$ python3 -q
>>> import numpy as np
>>> np.set_printoptions(precision=1, suppress=True, linewidth=120)
>>> feats = np.load("layer9.npy")
>>> feats
array([[  5.8, -13.7,   0.1],
       [  5.8, -13.5,   0.1],
       [  3.5,  -9. ,   0.9],
       [  2.8,  -7.8,   1. ],
       [  2.3,  -6.9,   1.1],
       [  2. ,  -6.2,   1.2],
       [  1.8,  -6. ,   1.2],
       [  0.9,  -4.4,   1.2],
       [  0.8,  -4.3,   1.2],
       [  0.7,  -4.1,   1.1],
       [ -0.3,  -2.5,   0.9],
       [ -0.3,  -2.5,   0.9],
       [ -0.4,  -2.4,   0.8],
       [ -0.6,  -1.9,   0.7],
       [ -0.7,  -1.5,   0.5],
       [ -0.7,  -1.5,   0.5],
       [ -0.6,  -0.8,   0.2],
       [  0.2,   0.2,   0. ],
       [  0.4,   0.4,   0. ],
       [  0.9,   0.8,   0.1],
       [  0.9,   0.9,   0.1],
       [  1. ,   0.9,   0.1],
       [  1.7,   1.6,   0.4],
       [  1.7,   1.6,   0.4],
       [  2.2,   2.2,   0.6],
       [  2.7,   2.8,   0.9],
       [  2.8,   2.9,   0.9],
       [  3.8,   4.1,   1.5],
       [  4.3,   4.7,   1.8],
       [  5.3,   6. ,   2.5],
       [  6.2,   7.3,   3.2],
       [  8.4,  10.7,   5. ],
       [ 14. ,  21.3,  11. ],
       [ 16.2,  26. ,  13.7]])
>>> x = np.array([-4, 4, 0])
>>> print(np.linalg.norm(feats @ x) <= np.linalg.norm(feats, 2) * np.linalg.norm(x) + 1e-9)
True
>>> feats @ np.ones(3)
array([-7.8, -7.6, -4.6, -4. , -3.5, -3. , -3. , -2.3, -2.3, -2.3, -1.9, -1.9, -2. , -1.8, -1.7, -1.7, -1.2,  0.4,
        0.8,  1.8,  1.9,  2. ,  3.7,  3.7,  5. ,  6.4,  6.6,  9.4, 10.8, 13.8, 16.7, 24.1, 46.3, 55.9])
>>> Q, R = np.linalg.qr(feats)
>>> np.round(Q.T @ Q, 1) + 0
array([[1., 0., 0.],
       [0., 1., 0.],
       [0., 0., 1.]])
>>> np.round(Q @ R, 1) + 0
array([[  5.8, -13.7,   0.1],
       [  5.8, -13.5,   0.1],
       [  3.5,  -9. ,   0.9],
       [  2.8,  -7.8,   1. ],
       [  2.3,  -6.9,   1.1],
       [  2. ,  -6.2,   1.2],
       [  1.8,  -6. ,   1.2],
       [  0.9,  -4.4,   1.2],
       [  0.8,  -4.3,   1.2],
       [  0.7,  -4.1,   1.1],
       [ -0.3,  -2.5,   0.9],
       [ -0.3,  -2.5,   0.9],
       [ -0.4,  -2.4,   0.8],
       [ -0.6,  -1.9,   0.7],
       [ -0.7,  -1.5,   0.5],
       [ -0.7,  -1.5,   0.5],
       [ -0.6,  -0.8,   0.2],
       [  0.2,   0.2,   0. ],
       [  0.4,   0.4,   0. ],
       [  0.9,   0.8,   0.1],
       [  0.9,   0.9,   0.1],
       [  1. ,   0.9,   0.1],
       [  1.7,   1.6,   0.4],
       [  1.7,   1.6,   0.4],
       [  2.2,   2.2,   0.6],
       [  2.7,   2.8,   0.9],
       [  2.8,   2.9,   0.9],
       [  3.8,   4.1,   1.5],
       [  4.3,   4.7,   1.8],
       [  5.3,   6. ,   2.5],
       [  6.2,   7.3,   3.2],
       [  8.4,  10.7,   5. ],
       [ 14. ,  21.3,  11. ],
       [ 16.2,  26. ,  13.7]])
>>> Q.shape, R.shape
((34, 3), (3, 3))
>>> A2 = np.c_[feats[:, :2] @ np.array([[4, -6], [0, -2]]), np.array([0, 0, -2, 1, 0, 2, -2, 1, 0, 2, -1, 2, 2, 1, 1, -2, 2, 0, 1, -2, -1, -1, 2, 0, -2, -1, 1, -1, -2, 0, 1, 0, 1, 0])]
>>> A2.round(1) + 0
array([[  23.2,   -7.4,    0. ],
       [  23.2,   -7.8,    0. ],
       [  14. ,   -3. ,   -2. ],
       [  11.2,   -1.2,    1. ],
       [   9.2,    0. ,    0. ],
       [   8. ,    0.4,    2. ],
       [   7.2,    1.2,   -2. ],
       [   3.6,    3.4,    1. ],
       [   3.2,    3.8,    0. ],
       [   2.8,    4. ,    2. ],
       [  -1.2,    6.8,   -1. ],
       [  -1.2,    6.8,    2. ],
       [  -1.6,    7.2,    2. ],
       [  -2.4,    7.4,    1. ],
       [  -2.8,    7.2,    1. ],
       [  -2.8,    7.2,   -2. ],
       [  -2.4,    5.2,    2. ],
       [   0.8,   -1.6,    0. ],
       [   1.6,   -3.2,    1. ],
       [   3.6,   -7. ,   -2. ],
       [   3.6,   -7.2,   -1. ],
       [   4. ,   -7.8,   -1. ],
       [   6.8,  -13.4,    2. ],
       [   6.8,  -13.4,    0. ],
       [   8.8,  -17.6,   -2. ],
       [  10.8,  -21.8,   -1. ],
       [  11.2,  -22.6,    1. ],
       [  15.2,  -31. ,   -1. ],
       [  17.2,  -35.2,   -2. ],
       [  21.2,  -43.8,    0. ],
       [  24.8,  -51.8,    1. ],
       [  33.6,  -71.8,    0. ],
       [  56. , -126.6,    1. ],
       [  64.8, -149.2,    0. ]])
>>> np.linalg.norm(np.linalg.qr(feats)[0].T @ A2, axis=0) ** 2 / ((A2 ** 2).sum(axis=0) + 1e-12)
array([1. , 1. , 0.1])
>>> r0 = np.array([3, 5, -4])
>>> X = -1 * np.eye(3) + np.outer(r0, r0)
>>> X
array([[  8.,  15., -12.],
       [ 15.,  24., -20.],
       [-12., -20.,  15.]])
>>> Uu, s, Vt = np.linalg.svd(X)
>>> np.argmax(s[:-1] / (s[1:] + 1e-6)) + 1
np.int64(1)
>>> A2 = Uu[:, :1] @ np.diag(s[:1]) @ Vt[:1]
>>> A2
array([[  8.8,  14.7, -11.8],
       [ 14.7,  24.5, -19.6],
       [-11.8, -19.6,  15.7]])
>>> print(np.linalg.matrix_rank(A2))
1
>>> np.round(np.linalg.norm(X - A2, 2), 1), s[1]
(np.float64(1.0), np.float64(1.0))
>>> np.round(np.abs(X - A2).max(), 1)
np.float64(0.8)
>>> x = np.array([2, 1, 0])
>>> h1 = np.maximum(X @ x, 0)
>>> np.flatnonzero(h1 > 1e-9)
array([0, 1])
>>> np.maximum(X @ (3 * x), 0)
array([ 93., 162.,   0.])
>>> J = np.loadtxt("x.csv", delimiter=",")
>>> J
array([[-3.,  0., -2., -3.,  1., -1.,  3.,  3., -3.],
       [ 2., -1., -1.,  3.,  2.,  3.,  3., -2.,  2.],
       [ 0.,  0.,  2.,  3.,  0.,  1.,  0.,  1.,  1.],
       [ 0.,  0.,  0.,  2.,  0.,  3.,  1.,  1.,  3.],
       [ 0.,  0.,  3.,  0.,  1.,  2.,  3.,  1.,  1.],
       [ 0.,  0.,  0.,  1.,  2.,  0.,  1.,  2.,  3.],
       [ 0.,  0.,  0.,  1.,  1.,  3.,  3.,  0.,  3.],
       [ 0.,  0.,  0.,  3.,  3.,  3.,  0.,  0.,  3.],
       [ 0.,  0.,  0.,  3.,  2.,  1.,  3.,  2.,  0.]])
>>> r0 = np.array([-1, -3, 3, 0, -2, -2, 0, 2, -3])
>>> A2 = J + np.outer(r0, np.eye(9)[3])
>>> np.linalg.matrix_rank(np.linalg.inv(A2) - np.linalg.inv(J), tol=1e-8)
np.int64(1)
>>> print(round(np.linalg.det(A2) / np.linalg.det(J), 1), round(float(1 + np.linalg.solve(J, r0)[3]), 1))
2.3 2.3
>>> np.linalg.matrix_rank(A2 - J)
np.int64(1)
>>> x = np.array([1, -4, -4, -4, 2, -2, 3, 1, -3])
>>> target = J @ x
>>> beta, lr = np.zeros(9), 1 / np.linalg.norm(J, 2) ** 2
>>> for i in range(40):
...     beta -= lr * J.T @ (J @ beta - target)
...     if i % 10 == 0: print(i, round(np.linalg.norm(J @ beta - target), 1))
... 
0 30.2
10 6.2
20 3.5
30 2.6
>>> round(np.linalg.cond(J), 1)
np.float64(27.9)
>>> A2 = J / np.linalg.norm(J, axis=1, keepdims=True)
>>> C2 = A2 @ A2.T
>>> print(np.argwhere(np.triu(np.abs(C2) > 0.95, 1)))
[]
>>> np.linalg.norm(A2, axis=1)
array([1., 1., 1., 1., 1., 1., 1., 1., 1.])
>>> ang = np.radians(135)
>>> R = np.eye(9)
>>> R[1, 1] = R[7, 7] = np.cos(ang)
>>> R[1, 7], R[7, 1] = -np.sin(ang), np.sin(ang)
>>> R
array([[ 1. ,  0. ,  0. ,  0. ,  0. ,  0. ,  0. ,  0. ,  0. ],
       [ 0. , -0.7,  0. ,  0. ,  0. ,  0. ,  0. , -0.7,  0. ],
       [ 0. ,  0. ,  1. ,  0. ,  0. ,  0. ,  0. ,  0. ,  0. ],
       [ 0. ,  0. ,  0. ,  1. ,  0. ,  0. ,  0. ,  0. ,  0. ],
       [ 0. ,  0. ,  0. ,  0. ,  1. ,  0. ,  0. ,  0. ,  0. ],
       [ 0. ,  0. ,  0. ,  0. ,  0. ,  1. ,  0. ,  0. ,  0. ],
       [ 0. ,  0. ,  0. ,  0. ,  0. ,  0. ,  1. ,  0. ,  0. ],
       [ 0. ,  0.7,  0. ,  0. ,  0. ,  0. ,  0. , -0.7,  0. ],
       [ 0. ,  0. ,  0. ,  0. ,  0. ,  0. ,  0. ,  0. ,  1. ]])
>>> A2 = J @ R.T
>>> np.allclose(np.linalg.norm(J, axis=1), np.linalg.norm(A2, axis=1))
True
>>> np.abs(A2 - J).max(axis=0)
array([0. , 3.1, 0. , 0. , 0. , 0. , 0. , 5.1, 0. ])
>>> A2
array([[-3. , -2.1, -2. , -3. ,  1. , -1. ,  3. , -2.1, -3. ],
       [ 2. ,  2.1, -1. ,  3. ,  2. ,  3. ,  3. ,  0.7,  2. ],
       [ 0. , -0.7,  2. ,  3. ,  0. ,  1. ,  0. , -0.7,  1. ],
       [ 0. , -0.7,  0. ,  2. ,  0. ,  3. ,  1. , -0.7,  3. ],
       [ 0. , -0.7,  3. ,  0. ,  1. ,  2. ,  3. , -0.7,  1. ],
       [ 0. , -1.4,  0. ,  1. ,  2. ,  0. ,  1. , -1.4,  3. ],
       [ 0. ,  0. ,  0. ,  1. ,  1. ,  3. ,  3. ,  0. ,  3. ],
       [ 0. ,  0. ,  0. ,  3. ,  3. ,  3. ,  0. ,  0. ,  3. ],
       [ 0. , -1.4,  0. ,  3. ,  2. ,  1. ,  3. , -1.4,  0. ]])
>>> print(np.linalg.svd(J, compute_uv=False), np.linalg.svd(A2, compute_uv=False))
[12.4  7.6  4.6  4.   3.6  2.4  2.1  0.5  0.4] [12.4  7.6  4.6  4.   3.6  2.4  2.1  0.5  0.4]
